$ python -q
>>> import numpy as np
>>> import numpy.linalg as la
>>> np.set_printoptions(precision=2, suppress=True, linewidth=120, sign=" ")
>>> feats = np.loadtxt("arr.csv", delimiter=",")
>>> feats
array([[  3.73,   6.03,  -3.55,   2.9 ,  -9.67,   0.63,   9.4 ,   3.42, -10.2 ,  -1.35,   0.48,   4.95,  -1.99],
       [  1.53,  -1.49,  -4.09,  -8.56, -10.67,   0.19,  -7.54,  -4.17,  -3.9 ,  -0.3 ,  -8.88,   3.22,  -3.57],
       [  6.17,   2.09,   4.87,  -4.2 ,  -2.53, -11.49,  -3.75,   1.81,   4.99,   4.91,   4.95,   2.38,   9.02],
       [  9.89,  -0.02,   2.12,   6.39,  -4.1 ,   3.04,   3.08,  -7.05,  -6.09,  -8.59,   3.38,   4.65,  -5.26],
       [ -3.43,   8.15,  -9.76,  -7.17,   2.  ,  -3.77,  -3.38,  -2.19,   8.26,   0.33,   8.46,   0.63,  -0.73],
       [-11.62,  -8.31,  -6.16,   2.45,   7.44,   0.11,   0.75,   2.46,  -1.84,   3.84,  -2.7 ,  -0.28,   8.03],
       [  2.85,   1.03,  -5.28,  12.5 ,  -4.79,   0.44,  -1.78,  -3.93,   5.36,  -9.15,   1.71,  -0.09,   7.05],
       [  3.65,   1.67,   5.85,   1.19,   5.38,   2.15,   6.44,  -2.31,   3.8 ,   3.78, -10.41,  -4.78,  10.39],
       [ -4.48,   0.23,  -3.48,  -5.32,   5.55,  -8.3 ,  14.04,  -3.01,  -4.48,   0.69,  -1.58,  -1.34,  -2.95],
       [  1.23,   2.09,   4.54,  -3.32,   8.52,   6.29,  -2.12,  -2.8 , -14.14,   3.06,  -0.96,  -4.59,   2.6 ],
       [ -1.  ,  -3.82,  -0.18,  13.18,   4.96,  -7.27,  -1.91,  -7.46,   0.05,  -4.9 ,   1.62,  -6.73,   1.41],
       [ -3.94,  -0.62,   5.46,  -4.16,  12.59,   1.25,  -1.47,   7.04,  -5.21,  -4.99,   7.91,  -3.25,  -0.4 ],
       [ -2.18,  -0.49,   8.53,  -6.8 ,  -0.24,   2.59,  10.23,   6.66,  -4.67,  -4.92,   0.89,   7.55,  -4.07],
       [ 10.31,  -0.6 ,   1.51,  -4.19,  10.34,   4.07,  -3.47,   3.65,  -8.61,   0.28,  -4.91,  -3.64,  -3.61],
       [ -3.67,   8.24,   5.66,  -9.79,   6.04,  -5.07,  -1.57,  -1.12,  -7.63,  -2.11,   1.12,   3.38,  -7.04],
       [  6.68,  -3.28,  -7.83,  -7.36,   0.58,  -1.14,  -8.39,  11.04,  -2.93,   0.25,   1.47,  -0.94,   4.84],
       [  1.48,  -5.27,  -2.09,   8.55,  -0.35,  -1.03,  -7.36,   1.6 ,   8.4 ,  -0.8 ,  -9.49,  -6.97,   4.99],
       [  3.26,  -1.89,   3.79,   7.84,  -7.9 ,  11.12,  -3.26,   3.77,   4.71,  -4.62,   5.43,   5.04,   0.88],
       [  4.73,   4.34,   3.38,   7.2 ,  -4.96,   6.18,   6.99,   9.33,  -1.42,  -1.8 ,   6.03,   1.  ,  -7.37],
       [  1.86,  -8.98,  -4.57,   5.75,  -8.14,   6.53,  -9.8 ,  -5.81,   3.73,  -0.23,   2.49,  -0.33,   1.72],
       [ -3.62,   3.93,   1.91,   2.43,   0.99,  11.58,   0.05,   5.67,  -8.4 ,   9.05,  -2.78,   5.63,   1.71],
       [  1.18,   3.85,  -2.47,  -4.04,   5.83,   8.97,   0.29,  -6.55,   6.37,   2.94,   9.92,   5.23,  -5.39],
       [ -0.89,   7.99, -11.32,  -2.91,  -0.46, -11.37,   1.52,   1.4 ,  -2.52,  -5.29,   3.43,   1.48,   4.1 ],
       [  6.04,   5.96,  -3.03,   4.34,   7.16,  -6.22,  -7.76,  -2.47,   6.45,  -9.42,   2.14,  -1.33,  -2.65],
       [ -6.09,  -3.74,  -4.08,   0.67,   0.17,  11.4 ,  12.42,   4.48,   4.97,  -0.44,   1.14,  -0.84,  -0.56]])
>>> T = np.stack([feats, 2 * feats, feats[::-1]])
>>> la.matrix_rank(T.reshape(3, -1))
np.int64(2)
>>> la.norm(T, axis=(1, 2))
array([ 100.  ,  200.01,  100.  ])
>>> (T @ feats.T).shape
(3, 25, 25)
>>> T.shape
(3, 25, 13)
